$ ipython --no-banner

In [1]: import numpy as np

In [2]: from numpy import linalg as LA

In [3]: np.set_printoptions(suppress=True, linewidth=100)

In [4]: def tidy(a):
   ...:     return np.round(a, 4) + 0
   ...: 

In [5]: W0 = np.loadtxt("data.csv", delimiter=",")

In [6]: print(W0)
[[0. 1. 0. 0.]
 [0. 0. 0. 1.]
 [1. 0. 0. 0.]
 [0. 0. 1. 0.]]

In [7]: A2 = W0 / LA.norm(W0, axis=1, keepdims=True)

In [8]: G = A2 @ A2.T

In [9]: print(G[2])
[0. 0. 1. 0.]

In [10]: print(G)
[[1. 0. 0. 0.]
 [0. 1. 0. 0.]
 [0. 0. 1. 0.]
 [0. 0. 0. 1.]]

In [11]: print(tidy(LA.matrix_power(W0, 100)))
[[1. 0. 0. 0.]
 [0. 1. 0. 0.]
 [0. 0. 1. 0.]
 [0. 0. 0. 1.]]

In [12]: print(tidy(LA.matrix_power(W0, 2)))
[[0. 0. 0. 1.]
 [0. 0. 1. 0.]
 [0. 1. 0. 0.]
 [1. 0. 0. 0.]]

In [13]: pr = np.eye(4)[2]

In [14]: for _ in range(3):
    ...:     pr = pr @ W0
    ...:     print(pr.round(4))
    ...: 
[1. 0. 0. 0.]
[0. 1. 0. 0.]
[0. 0. 0. 1.]

In [15]: theta = np.radians(45)

In [16]: R = np.eye(4)

In [17]: R[2, 2] = R[1, 1] = np.cos(theta)

In [18]: R[2, 1], R[1, 2] = -np.sin(theta), np.sin(theta)

In [19]: print(tidy(R))
[[ 1.      0.      0.      0.    ]
 [ 0.      0.7071  0.7071  0.    ]
 [ 0.     -0.7071  0.7071  0.    ]
 [ 0.      0.      0.      1.    ]]

In [20]: A2 = W0 @ R.T

In [21]: print(np.allclose(LA.norm(W0, axis=1), LA.norm(A2, axis=1)))
True

In [22]: print(np.allclose(W0 @ W0.T, A2 @ A2.T))
True

In [23]: mat = np.array([[1, 1, 9, 6, 4, 9],
    ...:     [2, 8, 5, 9, 8, 2],
    ...:     [6, 6, 0, 0, 6, 7],
    ...:     [8, 8, 0, 2, 1, 8]])

In [24]: print(mat)
[[1 1 9 6 4 9]
 [2 8 5 9 8 2]
 [6 6 0 0 6 7]
 [8 8 0 2 1 8]]

In [25]: f = np.array([2, -4])

In [26]: print(np.convolve(mat[1], f))
[  4   8 -22  -2 -20 -28  -8]

In [27]: print(np.polyval(f, mat[1]))
[ 0 12  6 14 12  0]

In [28]: print(np.array([np.convolve(row, f, "same") for row in mat]))
[[  2  -2  14 -24 -16   2]
 [  4   8 -22  -2 -20 -28]
 [ 12 -12 -24   0  12 -10]
 [ 16 -16 -32   4  -6  12]]

In [29]: print(np.correlate(mat[1], mat[2], "full"))
[ 14  68  83  93 122 122  90  84 102  60  12]

In [30]: J = np.load("x.npy")

In [31]: print(J)
[[0 1 0 1 0 1]
 [1 1 1 1 1 1]
 [2 1 2 1 2 1]
 [0 1 0 1 0 1]
 [1 1 1 1 1 1]
 [2 1 2 1 2 1]]

In [32]: print(LA.matrix_power(J, 4))
[[108 108 108 108 108 108]
 [216 216 216 216 216 216]
 [324 324 324 324 324 324]
 [108 108 108 108 108 108]
 [216 216 216 216 216 216]
 [324 324 324 324 324 324]]

In [33]: print(J @ J)
[[3 3 3 3 3 3]
 [6 6 6 6 6 6]
 [9 9 9 9 9 9]
 [3 3 3 3 3 3]
 [6 6 6 6 6 6]
 [9 9 9 9 9 9]]

In [34]: print(tidy(LA.det(J)))
0.0

In [35]: print((J - J.T) / 2)
[[ 0.   0.  -1.   0.5 -0.5 -0.5]
 [ 0.   0.   0.   0.   0.   0. ]
 [ 1.   0.   0.   0.5  0.5 -0.5]
 [-0.5  0.  -0.5  0.  -0.5  0. ]
 [ 0.5  0.  -0.5  0.5  0.  -0.5]
 [ 0.5  0.   0.5  0.   0.5  0. ]]

In [36]: print(tidy(np.sort(np.abs(LA.eigvals(J)))))
[0. 0. 0. 0. 0. 6.]

In [37]: rank = LA.matrix_rank(J)

In [38]: print(rank)
2

In [39]: ns = LA.svd(J)[2][rank:].T

In [40]: print(tidy(ns @ ns.T))
[[ 0.6667  0.     -0.3333  0.     -0.3333  0.    ]
 [ 0.      0.6667  0.     -0.3333  0.     -0.3333]
 [-0.3333  0.      0.6667  0.     -0.3333  0.    ]
 [ 0.     -0.3333  0.      0.6667  0.     -0.3333]
 [-0.3333  0.     -0.3333  0.      0.6667  0.    ]
 [ 0.     -0.3333  0.     -0.3333  0.      0.6667]]

In [41]: print(LA.matrix_rank(J.T @ J), LA.matrix_rank(J @ J.T))
2 2

In [42]: print([int(LA.matrix_rank(np.delete(J, i, axis=0))) for i in range(6)])
[2, 2, 2, 2, 2, 2]

In [43]: print([int(LA.matrix_rank(J[:i])) for i in range(1, len(J) + 1)])
[1, 2, 2, 2, 2, 2]

In [44]: w1 = np.array([[4, 3, 4, 5, 2],
    ...:     [3, 3, 5, 2, 4],
    ...:     [1, 3, 2, 1, 0],
    ...:     [1, 4, 1, 3, 1],
    ...:     [2, 1, 5, 4, 1],
    ...:     [4, 2, 4, 2, 2]])

In [45]: b = np.array([1, 1, 2, 2, 1])

In [46]: act = np.maximum(J @ w1 + b, 0)

In [47]: print((act > 0).mean(axis=0))
[1. 1. 1. 1. 1.]

In [48]: print(LA.matrix_rank(act))
2

In [49]: W2 = np.array([[2, 2], [0, 1], [1, 1], [0, 0], [2, 2]])

In [50]: print(w1 @ W2)
[[16 19]
 [19 22]
 [ 4  7]
 [ 5  9]
 [11 12]
 [16 18]]

In [51]: print(act @ W2)
[[ 46  56]
 [ 77  94]
 [108 132]
 [ 46  56]
 [ 77  94]
 [108 132]]

In [52]: left, sv, vt = LA.svd(J)

In [53]: V = vt[:(sv > 1e-8).sum()]

In [54]: rng = np.random.default_rng(535818)

In [55]: x0 = J[3] + 3 * J[4] + rng.integers(2) * np.eye(6)[2]

In [56]: print(x0)
[3. 4. 3. 4. 3. 4.]

In [57]: print(tidy(V.T @ V))
[[0.3333 0.     0.3333 0.     0.3333 0.    ]
 [0.     0.3333 0.     0.3333 0.     0.3333]
 [0.3333 0.     0.3333 0.     0.3333 0.    ]
 [0.     0.3333 0.     0.3333 0.     0.3333]
 [0.3333 0.     0.3333 0.     0.3333 0.    ]
 [0.     0.3333 0.     0.3333 0.     0.3333]]

In [58]: print(LA.matrix_rank(np.vstack([J, x0])))
2

In [59]: print(tidy(np.diag(V.T @ V)))
[0.3333 0.3333 0.3333 0.3333 0.3333 0.3333]

In [60]: G = J.T @ J

In [61]: print(LA.matrix_rank(G))
2

In [62]: print(tidy(LA.svd(J, compute_uv=False) ** 2))
[42.9737  5.0263  0.      0.      0.      0.    ]

In [63]: print((J @ J.T).shape)
(6, 6)

In [64]: print(np.trace(G), (J ** 2).sum())
48 48

In [65]: A = np.load("w.npy")

In [66]: print(A)
[[-18.8712  -3.6302   2.1662  13.894  -11.635 ]
 [ -4.7928   1.9624   2.8643   0.6484  -1.1278]
 [ 18.1607  -4.6392  -6.4076  -9.3367  15.0766]
 [  9.0969  -6.6904  -1.4013  -8.2319  15.6724]
 [ -6.1092  -0.327    6.2107  -2.5475   4.8694]
 [ 12.6359   5.6356  -0.5023  -7.3122  -0.1148]
 [ -5.4363  -2.5397  -0.8082   5.0465  -3.4094]
 [ -3.2078  -0.0815  -2.3234   3.4455  -0.6082]
 [ 11.1695   5.0469  -4.0985  -5.7149   3.132 ]
 [-11.7313  -2.1797   0.2875   5.2695   1.067 ]
 [ -9.0022  -5.3319   8.9858  -0.0315   1.4437]
 [  7.561    1.0955  -7.6865   1.1462   0.5166]
 [  6.4457   7.6621  -0.4916  -4.2338  -1.4379]
 [-12.9545  -5.472   -2.6874  11.8948  -5.4679]
 [  2.051    5.1145  -5.2379   2.2533  -5.034 ]
 [ -9.5066   7.3251   5.3596   3.7809 -10.9094]
 [ -7.5889  -4.3659   6.1041   1.7731  -1.6551]
 [  0.7174   5.7001   4.4293  -0.2719 -10.5857]
 [  2.1803   4.2582  -1.157    0.7003  -7.0381]
 [  8.9077  -2.7141  -3.7262  -1.5327   0.4416]
 [  6.8404   1.022    3.4214  -8.173    3.2377]
 [  9.9724  -5.7457  -1.0419  -7.9621  12.6853]
 [ -0.9974  -3.6324  -7.6813   4.1003   5.7265]
 [ -1.7488  -6.3585  -4.373    5.5204  -0.7397]
 [ 18.0429   1.1661  -0.1758 -11.3165   6.8148]
 [  1.4718  -7.6783  -5.6577  -3.2399  17.962 ]
 [  2.9982   0.8165  -2.8582  -3.3682   7.5705]
 [  3.0057  -3.5192   1.8344  -5.3176   9.4727]
 [ 15.3994   1.4962   0.9231 -10.2033   5.7616]]

In [67]: q, R = LA.qr(A)

In [68]: print(tidy(abs(R[0, 0])), tidy(LA.norm(A[:, 0])))
51.0725 51.0725

In [69]: W2 = A[[8, 18]].astype(float)

In [70]: for _ in range(7):
    ...:     z = LA.norm(A[:, None] - W2, axis=-1).argmin(axis=1)
    ...:     W2 = np.array([A[z == j].mean(axis=0) for j in range(2)])
    ...: 

In [71]: print(z)
[1 1 0 0 1 0 1 1 0 1 1 0 0 1 1 1 1 1 1 0 0 0 1 1 0 0 0 0 0]

In [72]: print(tidy(W2))
[[ 9.4077 -0.5033 -1.9906 -6.0569  6.9136]
 [-5.7999 -0.6372  0.8093  3.6984 -3.0069]]

In [73]: print(np.abs(W2[1] - W2[0]).argmax())
0

In [74]: print(tidy(W2[1] - W2[0]))
[-15.2076  -0.1339   2.7999   9.7553  -9.9206]
